>>> import numpy as np
>>> from numpy import linalg as LA
>>> np.set_printoptions(precision=4, suppress=True, linewidth=160, sign=" ")
>>> mat = np.array([[3, -1, 3, -1, 3, -1],
...     [1, -4, 1, -4, 1, -4],
...     [-5, 5, -5, 5, -5, 5],
...     [3, -1, 3, -1, 3, -1],
...     [1, -4, 1, -4, 1, -4],
...     [-5, 5, -5, 5, -5, 5]])
>>> mat
array([[ 3, -1,  3, -1,  3, -1],
       [ 1, -4,  1, -4,  1, -4],
       [-5,  5, -5,  5, -5,  5],
       [ 3, -1,  3, -1,  3, -1],
       [ 1, -4,  1, -4,  1, -4],
       [-5,  5, -5,  5, -5,  5]])
>>> # columns 0 and 2 are equal
>>> [round(float(x), 4) for x in LA.svd(mat, compute_uv=False)[:3]]
[20.5948, 6.1526, 0.0]
>>> round(LA.norm(mat, 2) / LA.norm(mat), 4)
np.float64(0.9582)
>>> print(np.argsort(-LA.norm(mat, axis=0).round(6), kind="stable")[:3])
[ 1  3  5]
>>> LA.cond(mat) > 100
np.True_
>>> rng = np.random.default_rng(797)
>>> idx = rng.permutation(6)
>>> print(idx)
[ 3  5  4  1  2  0]
>>> A2 = mat[idx][:, idx]
>>> np.trace(A2)
np.int64(-1)
>>> np.allclose(A2, mat)
False
>>> print(round(float(LA.det(A2)), 4), round(LA.det(mat[idx]), 4))
0.0 0.0
>>> print(np.round(np.sort(np.abs(LA.eigvals(A2))), 4) + 0)
[ 0.  0.  0.  0.  0.  1.]
>>> A2 = mat + rng.integers(-2, 3, (6, 2)) @ rng.integers(-2, 3, (2, 6))
>>> A2
array([[-1,  3,  3, -5,  1,  3],
       [-3,  0,  1, -8, -1,  0],
       [-5,  5, -1,  5, -4,  7],
       [ 7, -5,  7,  3,  6, -3],
       [ 3, -6,  5, -2,  3, -4],
       [-7,  7, -5,  3, -6,  7]])
>>> A2 - mat
array([[-4,  4,  0, -4, -2,  4],
       [-4,  4,  0, -4, -2,  4],
       [ 0,  0,  4,  0,  1,  2],
       [ 4, -4,  4,  4,  3, -2],
       [ 2, -2,  4,  2,  2,  0],
       [-2,  2,  0, -2, -1,  2]])
>>> print(np.abs(A2 - mat).sum(axis=1))
[ 18  18   7  21  12   9]
